$ python -q
>>> import numpy as np
>>> from numpy import linalg as LA
>>> np.set_printoptions(precision=2, suppress=True, linewidth=140)
>>> arr = np.array([[9, 0], [0, 4]])
>>> print(arr)
[[9 0]
 [0 4]]
>>> # triangular, det is the product of the diagonal
>>> print([int(LA.matrix_rank(LA.matrix_power(arr, p))) for p in range(1, 3)])
[2, 2]
>>> print(arr @ arr)
[[81  0]
 [ 0 16]]
>>> print(np.prod(np.diag(arr)), np.round(LA.det(arr), 2))
36 36.0
>>> print(round(float(LA.det(arr)), 2))
36.0
>>> print(arr @ arr)
[[81  0]
 [ 0 16]]
>>> vals, evecs = LA.eig(arr)
>>> print(vals)
[9. 4.]
>>> print(np.prod(vals))
36.0
>>> print(np.sort(LA.eigvals(arr.T)))
[4. 9.]
>>> print(np.sort(LA.eigvals(LA.inv(arr))))
[0.11 0.25]
>>> print(round(LA.det(arr), 2))
36.0
>>> print(np.allclose(arr, arr.T))
True
>>> print((arr - arr.T) / 2)
[[0. 0.]
 [0. 0.]]
>>> A2 = LA.inv(arr)
>>> print(A2)
[[0.11 0.  ]
 [0.   0.25]]
>>> print(LA.inv(A2))
[[9. 0.]
 [0. 4.]]
>>> print(np.round(LA.slogdet(arr)[0], 2))
1.0
>>> A = np.load("dump.npy")
>>> print(A)
[[11.95 -1.   -0.96  2.05]
 [-5.99 -1.08 -1.02 -3.99]
 [-9.06 -0.07 -0.03 -3.06]]
>>> left, s, Vt = LA.svd(A)
>>> print(s)
[16.84  3.27  0.02]
>>> print(np.argmax(s[:-1] / (s[1:] + 1e-6)) + 1)
2
>>> A2 = left[:, :2] @ np.diag(s[:2]) @ Vt[:2]
>>> print(round(LA.norm(A - A2, 2), 2), np.round(s[2], 2))
0.02 0.02
>>> print(round(np.abs(A - A2).max(), 2))
0.01
>>> print(round(LA.norm(A - A2) / LA.norm(A), 2))
0.0
>>> t3 = np.stack([A, -3 * A, A[::-1]])
>>> print(np.einsum("bij,cij->bc", t3, t3))
[[ 294.39 -883.16 -174.88]
 [-883.16 2649.48  524.63]
 [-174.88  524.63  294.39]]
>>> print(t3.shape)
(3, 3, 4)
>>> print((t3 @ A.T).shape)
(3, 3, 3)
>>> r0, r1 = A[2], A[1]
>>> print(np.round(r0 @ r0, 2))
91.45
>>> p = (r0 @ r1) / (r0 @ r0) * r0
>>> print(p)
[-6.6  -0.05 -0.02 -2.23]
>>> print(LA.matrix_rank(np.outer(r0, r1)))
1
>>> print(np.round((r1 - p) @ r0, 2))
-0.0
>>> print(round(LA.norm(r0 + r1) ** 2 + LA.norm(r0 - r1) ** 2, 2))
290.92
>>> print(r1 - p)
[ 0.61 -1.03 -1.   -1.76]
>>> print(round(LA.norm(A, 2) / LA.norm(A), 2))
0.98
>>> print(LA.cond(A) > 100)
True
>>> A2 = A / np.sqrt((A ** 2).mean(axis=1, keepdims=True))
>>> print(LA.matrix_rank(A - A.mean(axis=1, keepdims=True)))
3
>>> print(LA.matrix_rank(A2) == LA.matrix_rank(A))
True
>>> rng = np.random.default_rng(870)
>>> ang = np.sort(rng.uniform(-2, 2, 13))
>>> m1 = np.c_[ang, ang ** 2, ang ** 3] @ np.array([[2, 3, 0], [3, 2, 2], [1, 1, 2]])
>>> print(m1)
[[ 0.27 -4.88 -5.47]
 [ 0.35 -4.34 -4.28]
 [ 0.36 -4.21 -3.99]
 [ 0.38 -3.83 -3.19]
 [ 0.34 -3.06 -1.64]
 [ 0.04 -2.08 -0.08]
 [-0.24 -1.53  0.28]
 [-0.32 -1.35  0.29]
 [-0.33 -0.65  0.1 ]
 [ 2.12  2.37  0.91]
 [ 8.62  8.36  6.5 ]
 [ 8.64  8.38  6.53]
 [12.44 11.77 10.51]]
>>> Xs = m1 - m1.mean(axis=0)
>>> left, s, Vt = LA.svd(Xs, full_matrices=False)
>>> print(np.round(s ** 2 / (s ** 2).sum(), 2) + 0)
[0.97 0.03 0.  ]
>>> print(LA.matrix_rank(Xs))
3
>>> gram = m1.T @ m1
>>> print(LA.svd(m1, compute_uv=False) ** 2)
[887.46  65.39   7.33]
>>> print(np.allclose(gram, gram.T))
True
>>> print(round(np.trace(gram), 2), round(float((m1 ** 2).sum()), 2))
960.17 960.17
>>> print(gram)
[[309.2  290.13 238.83]
 [290.13 377.66 313.49]
 [238.83 313.49 273.32]]
>>> print(LA.eigvalsh(gram)[::-1])
[887.46  65.39   7.33]
>>> r0 = np.array([2, -3, 5])
>>> A2 = gram + np.outer(r0, np.eye(3)[0])
>>> print(LA.matrix_rank(A2 - gram))
1
>>> print(A2)
[[311.2  290.13 238.83]
 [287.13 377.66 313.49]
 [243.83 313.49 273.32]]
>>> print(np.round(np.abs(m1).max(), 2))
12.44
>>> print(np.unravel_index(np.abs(m1).argmax(), m1.shape))
(np.int64(12), np.int64(0))
>>> print(LA.svd(m1, compute_uv=False))
[29.79  8.09  2.71]
>>> print(m1.mean(axis=0))
[2.51 0.38 0.5 ]
>>> A2 = m1 / np.sqrt((m1 ** 2).mean(axis=1, keepdims=True))
>>> print(LA.matrix_rank(m1 - m1.mean(axis=1, keepdims=True)))
2
>>> print(LA.matrix_rank(A2) == LA.matrix_rank(m1))
True
>>> E = np.array([[16, 8, 8, 20], [8, 4, 4, 10], [8, 4, 4, 10], [20, 10, 10, 25]])
>>> left, s, Vt = LA.svd(E)
>>> print(s.round(2) + 0)
[49.  0.  0.  0.]
>>> A2 = left[:, :1] @ np.diag(s[:1]) @ Vt[:1]
>>> print(np.round(LA.norm(E - A2) / LA.norm(E), 2))
0.0
>>> print(A2)
[[16.  8.  8. 20.]
 [ 8.  4.  4. 10.]
 [ 8.  4.  4. 10.]
 [20. 10. 10. 25.]]
>>> print(LA.lstsq(E[:-1].T, E[-1])[2])
1
>>> print(np.allclose(E[:-1].T @ LA.lstsq(E[:-1].T, E[-1])[0], E[-1]))
True
>>> print(E @ LA.pinv(E) @ E)
[[16.  8.  8. 20.]
 [ 8.  4.  4. 10.]
 [ 8.  4.  4. 10.]
 [20. 10. 10. 25.]]
>>> left, s, Vt = LA.svd(E)
>>> evecs = Vt[:(s > 1e-8).sum()]
>>> vec = E[2] + 5 * E[0] + rng.integers(2) * np.eye(4)[0]
>>> print(vec)
[ 88.  44.  44. 110.]
>>> print(np.allclose(evecs.T @ evecs @ vec, vec))
True
>>> print(evecs.T @ evecs)
[[0.33 0.16 0.16 0.41]
 [0.16 0.08 0.08 0.2 ]
 [0.16 0.08 0.08 0.2 ]
 [0.41 0.2  0.2  0.51]]
>>> print(round(float(LA.norm(vec - evecs.T @ evecs @ vec)), 2))
0.0
>>> M = np.load("x.npy")
>>> print(M)
[[0 1 0 0]
 [0 0 0 1]
 [1 0 0 0]
 [0 0 1 0]]
>>> # columns are unit length and at right angles
>>> def softmax(z):
...     e = np.exp(z - z.max(axis=-1, keepdims=True))
...     return e / e.sum(axis=-1, keepdims=True)
... 
>>> print(softmax(M[2] + 2))
[0.48 0.17 0.17 0.17]
>>> S = M @ M.T / np.sqrt(4)
>>> print(softmax(S).round(6).argmax(axis=1))
[0 1 2 3]
>>> A2 = A + rng.integers(-2, 3, (3, 2)) @ rng.integers(-2, 3, (2, 4))
>>> print(A2)
[[ 15.95   3.    -0.96   0.05]
 [ -6.99  -3.08  -2.02  -2.99]
 [-10.06  -2.07  -1.03  -2.06]]
>>> print(np.abs(A2 - A).sum(axis=1))
[10.  5.  5.]
>>> print(A2 - A)
[[ 4.  4.  0. -2.]
 [-1. -2. -1.  1.]
 [-1. -2. -1.  1.]]
>>> print(np.round(LA.svd(A2 - A, compute_uv=False), 2) + 0)
[6.9  1.53 0.  ]
>>> print(np.round(np.poly(M), 2) + 0)
[ 1.  0.  0.  0. -1.]
>>> print(np.round(LA.det(2 * M), 2), round(float(LA.det(M)), 2))
-16.0 -1.0
>>> print(round(LA.det(M[::-1]), 2))
-1.0
>>> r0 = np.array([-2, -1, -1, -1])
>>> A2 = M + np.outer(r0, np.eye(4)[0])
>>> print(round(float(LA.det(A2) / LA.det(M)), 2), round(float(1 + LA.solve(M, r0)[0]), 2))
-0.0 0.0
>>> print(A2)
[[-2.  1.  0.  0.]
 [-1.  0.  0.  1.]
 [ 0.  0.  0.  0.]
 [-1.  0.  1.  0.]]
>>> print(M.T @ M)
[[1 0 0 0]
 [0 1 0 0]
 [0 0 1 0]
 [0 0 0 1]]
>>> print(M[:, 3] @ M[:, 2])
0
>>> print(M @ M.T)
[[1 0 0 0]
 [0 1 0 0]
 [0 0 1 0]
 [0 0 0 1]]
>>> print(LA.norm(M, axis=0))
[1. 1. 1. 1.]
>>> J = np.load("case16.npy")
>>> print(J)
[[-2  0  0  2]
 [-1  9  2 -3]
 [ 2 -3  8 -2]
 [ 1  1  1  9]]
>>> r0 = np.array([-1, -1, -1, -2])
>>> A2 = J + np.outer(r0, np.eye(4)[3])
>>> print(LA.matrix_rank(LA.inv(A2) - LA.inv(J), tol=1e-8))
1
>>> print(round(float(LA.det(A2) / LA.det(J)), 2), round(float(1 + LA.solve(J, r0)[3]), 2))
0.79 0.79
>>> print(LA.matrix_rank(A2 - J))
1
>>> print(round(float(LA.det(J)), 2))
-1648.0
>>> print(J @ J)
[[  6   2   2  14]
 [ -6  72  31 -60]
 [ 13 -53  56 -21]
 [  8  15  19  78]]
>>> print((J + J.T) / 2)
[[-2.  -0.5  1.   1.5]
 [-0.5  9.  -0.5 -1. ]
 [ 1.  -0.5  8.  -0.5]
 [ 1.5 -1.  -0.5  9. ]]
>>> print((J - J.T) / 2)
[[ 0.   0.5 -1.   0.5]
 [-0.5  0.   2.5 -2. ]
 [ 1.  -2.5  0.  -1.5]
 [-0.5  2.   1.5  0. ]]
>>> A2 = J / LA.norm(J, axis=1, keepdims=True)
>>> gram = A2 @ A2.T
>>> print(gram)
[[ 1.   -0.15 -0.31  0.62]
 [-0.15  1.   -0.08 -0.19]
 [-0.31 -0.08  1.   -0.13]
 [ 0.62 -0.19 -0.13  1.  ]]
>>> print(gram[2])
[-0.31 -0.08  1.   -0.13]
>>> print(np.argwhere(np.triu(np.abs(gram) > 0.95, 1)))
[]
>>> vec = np.array([1, -2, -2, 2])
>>> target = gram @ vec
>>> b, lr = np.zeros(4), 1 / LA.norm(gram, 2) ** 2
>>> for i in range(150):
...     b -= lr * gram.T @ (gram @ b - target)
...     if i % 50 == 0: print(i, round(LA.norm(gram @ b - target), 2))
... 
0 1.06
50 0.05
100 0.01
>>> print(np.round(LA.cond(gram), 2))
5.08
